$ ipython --no-banner

In [1]: import numpy as np

In [2]: import numpy.linalg as la

In [3]: np.set_printoptions(suppress=True, linewidth=160)

In [4]: def tidy(a):
   ...:     return np.round(a, 3) + 0
   ...: 

In [5]: data = np.load("run5.npy")

In [6]: print(data)
[[ 2  2  1  2  3  2]
 [ 4  5  4  3  5  2]
 [ 7  8  4  4  8  4]
 [ 8  8  7  5  9  6]
 [ 9 11  7  7  9  8]
 [10 12 10  9 10  9]
 [11 12 10 12 13 11]
 [12 13 11 13 14 11]
 [12 14 11 16 16 14]
 [13 14 12 19 17 16]
 [13 16 12 19 19 19]
 [14 18 12 20 22 19]
 [15 19 15 23 22 21]
 [16 21 17 26 25 24]
 [16 21 18 26 28 24]
 [17 24 21 28 29 26]
 [18 26 23 30 29 28]
 [21 29 26 33 31 30]
 [21 30 27 33 31 33]
 [22 31 28 33 31 34]
 [23 34 30 36 34 37]
 [26 36 30 36 36 40]
 [27 38 32 37 38 43]]

In [7]: Xs = (data - data.mean(axis=0)) / data.std(axis=0)

In [8]: print(tidy(Xs.std(axis=0)))
[1. 1. 1. 1. 1. 1.]

In [9]: coef = la.lstsq(np.delete(Xs, 5, axis=1), Xs[:, 5])[0]

In [10]: print(tidy(coef))
[-0.018  0.786 -0.18   0.36   0.052]

In [11]: W2 = np.array([[0, 2, 0, 3], [3, 2, 2, 0]])

In [12]: J = np.repeat(W2, 13 // 2, axis=0)

In [13]: rng = np.random.default_rng(37)

In [14]: J = J + 0.3 * rng.normal(size=J.shape)

In [15]: print(tidy(J))
[[ 0.27   1.862 -0.394  3.198]
 [ 0.287  2.157 -0.767  2.539]
 [ 0.184  2.448 -0.448  3.291]
 [ 0.336  2.005 -0.402  2.808]
 [-0.109  2.207  0.27   2.704]
 [-0.031  1.99  -0.052  3.284]
 [ 2.919  1.979  1.555  0.044]
 [ 2.718  2.566  2.045  0.055]
 [ 3.03   1.649  1.869  0.033]
 [ 3.274  2.066  1.603 -0.064]
 [ 2.959  1.495  2.162  0.229]
 [ 2.726  2.656  2.097 -0.177]]

In [16]: C2 = J.T @ J

In [17]: print(tidy(np.diag(C2)))
[52.302 53.74  22.919 53.577]

In [18]: print(tidy(C2))
[[52.302 38.114 32.551  3.11 ]
 [38.114 53.74  19.716 37.648]
 [32.551 19.716 22.919 -4.991]
 [ 3.11  37.648 -4.991 53.577]]

In [19]: print(tidy(la.svd(J, compute_uv=False) ** 2))
[117.544  62.491   1.34    1.162]

In [20]: P = J @ la.solve(J.T @ J, J.T)

In [21]: print(tidy(P @ J[:, 2]))
[-0.394 -0.767 -0.448 -0.402  0.27  -0.052  1.555  2.045  1.869  1.603  2.162  2.097]

In [22]: print(tidy(la.eigvalsh(P)))
[0. 0. 0. 0. 0. 0. 0. 0. 1. 1. 1. 1.]

In [23]: z = J[:, 2] > np.median(J[:, 2])

In [24]: r0 = J[z].mean(axis=0) - J[~z].mean(axis=0)

In [25]: print(((J - J.mean(axis=0)) @ r0 > 0).astype(int))
[0 0 0 0 0 0 1 1 1 1 1 1]

In [26]: print(tidy(r0))
[ 2.781 -0.043  2.188 -2.951]

In [27]: print(z.astype(int))
[0 0 0 0 0 0 1 1 1 1 1 1]

In [28]: Xs = J - J.mean(axis=0)

In [29]: left, sigma, Vh = la.svd(Xs, full_matrices=False)

In [30]: print(tidy((sigma ** 2).sum() ** 2 / (sigma ** 4).sum()))
1.095

In [31]: print(tidy(Xs.mean(axis=0)))
[0. 0. 0. 0.]

In [32]: print(np.searchsorted(np.cumsum(sigma ** 2) / (sigma ** 2).sum(), 0.9) + 1)
1

In [33]: W2 = J[[7, 0]].astype(float)

In [34]: for _ in range(7):
    ...:     z = la.norm(J[:, None] - W2, axis=-1).argmin(axis=1)
    ...:     W2 = np.array([J[z == j].mean(axis=0) for j in range(2)])
    ...: 

In [35]: print(z)
[1 1 1 1 1 1 0 0 0 0 0 0]

In [36]: print(np.bincount(z))
[6 6]

In [37]: print(tidy(W2))
[[ 2.937  2.068  1.889  0.02 ]
 [ 0.156  2.112 -0.299  2.971]]

In [38]: print(np.abs(W2[1] - W2[0]).argmax())
3

In [39]: feats = np.load("m.npy")

In [40]: print(feats)
[[-1  1  1 -2]
 [ 2 -2 -2  2]
 [ 2 -2  0  1]
 [ 1 -1  2  1]
 [ 2 -2 -2 -1]
 [ 0  0  1  0]]

In [41]: # looks like rank 3

In [42]: print(feats[5] @ feats[4])
-2

In [43]: print(tidy(la.norm(feats, 2)))
6.068

In [44]: print(tidy(la.norm(feats, 1)), tidy(la.norm(feats, np.inf)))
8.0 8.0

In [45]: print(tidy(la.norm(feats[5] - feats[4])))
4.243

In [46]: print(tidy(la.norm(feats[5], 1)), tidy(la.norm(feats[5], np.inf)))
1.0 1.0

In [47]: print(la.matrix_rank(feats, rtol=0.1))
3

In [48]: print([round(float(x), 3) for x in la.svd(feats, compute_uv=False)[:3]])
[6.068, 3.285, 2.322]

In [49]: left, sigma, Vh = la.svd(feats)

In [50]: print(tidy(sigma))
[6.068 3.285 2.322 0.   ]

In [51]: print(np.argmax(sigma[:-1] / (sigma[1:] + 1e-6)) + 1)
3

In [52]: A2 = left[:, :3] @ np.diag(sigma[:3]) @ Vh[:3]

In [53]: print(tidy(A2))
[[-1.  1.  1. -2.]
 [ 2. -2. -2.  2.]
 [ 2. -2.  0.  1.]
 [ 1. -1.  2.  1.]
 [ 2. -2. -2. -1.]
 [ 0.  0.  1.  0.]]

In [54]: print(tidy(la.norm(feats - A2, 2)), tidy(sigma[3]))
0.0 0.0

In [55]: print(la.matrix_rank(A2))
3

In [56]: W = np.array([[-2, 3, 2, -1, 5, -2],
    ...:     [2, 5, -4, -5, -4, -3],
    ...:     [4, -1, 1, -1, 5, 1],
    ...:     [5, 5, -3, -3, -4, 0]])

In [57]: coef = np.array([-3, -1, -3, -3, 1, -3])

In [58]: hid = np.maximum(feats @ W + coef, 0)

In [59]: print(la.matrix_rank(hid))
5

In [60]: print(hid)
[[ 0  0  0  0  5  0]
 [ 0  7  1  1  1  0]
 [ 0  0  6  2 15  0]
 [ 6  0  2  0 16  0]
 [ 0  0 10 10 13  0]
 [ 1  0  0  0  6  0]]

In [61]: W2 = np.array([[1, 1, 2], [2, 0, 2], [2, 0, 3], [2, 0, 2], [0, 3, 0], [3, 1, 3]])

In [62]: print(hid @ W2)
[[ 0 15  0]
 [18  3 19]
 [16 45 22]
 [10 54 18]
 [40 39 50]
 [ 1 19  2]]

In [63]: m1 = np.loadtxt("sample7.csv", delimiter=",")

In [64]: print(m1)
[[4. 0. 0. 0. 0.]
 [0. 4. 4. 2. 0.]
 [0. 3. 5. 5. 0.]
 [0. 0. 1. 4. 0.]
 [0. 0. 0. 0. 3.]]

In [65]: # 3 blocks once reordered

In [66]: left, sigma, Vh = la.svd(feats)

In [67]: vecs = Vh[:(sigma > 1e-8).sum()]

In [68]: x = feats[5] + 3 * feats[2] + rng.integers(2) * np.eye(4)[2]

In [69]: print(x)
[ 6. -6.  2.  3.]

In [70]: print(tidy(np.diag(vecs.T @ vecs)))
[0.5 0.5 1.  1. ]

In [71]: print(tidy(la.norm(x - vecs.T @ vecs @ x)))
0.0

In [72]: print(la.matrix_rank(np.vstack([feats, x])))
3

In [73]: print(np.allclose(vecs.T @ vecs @ x, x))
True

In [74]: print(tidy(vecs.T @ vecs))
[[ 0.5 -0.5  0.   0. ]
 [-0.5  0.5  0.   0. ]
 [ 0.   0.   1.   0. ]
 [ 0.   0.   0.   1. ]]

In [75]: x = np.array([1, 4, 2, 0, 4])

In [76]: rhs = m1 @ x

In [77]: print(rhs)
[ 4. 24. 22.  2. 12.]

In [78]: print(tidy(la.solve(m1, -1 * rhs)))
[-1. -4. -2.  0. -4.]

In [79]: print(tidy(la.solve(m1, rhs + m1[:, 3])))
[1. 4. 2. 1. 4.]

In [80]: A2 = feats / la.norm(feats, axis=1, keepdims=True)

In [81]: C2 = A2 @ A2.T

In [82]: print(tidy(C2))
[[ 1.    -0.945 -0.756 -0.286 -0.419  0.378]
 [-0.945  1.     0.833  0.189  0.693 -0.5  ]
 [-0.756  0.833  1.     0.63   0.647  0.   ]
 [-0.286  0.189  0.63   1.    -0.105  0.756]
 [-0.419  0.693  0.647 -0.105  1.    -0.555]
 [ 0.378 -0.5    0.     0.756 -0.555  1.   ]]

In [83]: print(tidy(C2[4]))
[-0.419  0.693  0.647 -0.105  1.    -0.555]

In [84]: print(tidy(feats @ la.pinv(feats) @ feats))
[[-1.  1.  1. -2.]
 [ 2. -2. -2.  2.]
 [ 2. -2.  0.  1.]
 [ 1. -1.  2.  1.]
 [ 2. -2. -2. -1.]
 [ 0.  0.  1.  0.]]

In [85]: print(la.lstsq(feats[:-1].T, feats[-1])[2])
3

In [86]: print(np.allclose(feats[:-1].T @ la.lstsq(feats[:-1].T, feats[-1])[0], feats[-1]))
True

In [87]: print(np.unique(feats.round(6), axis=0).shape)
(6, 4)
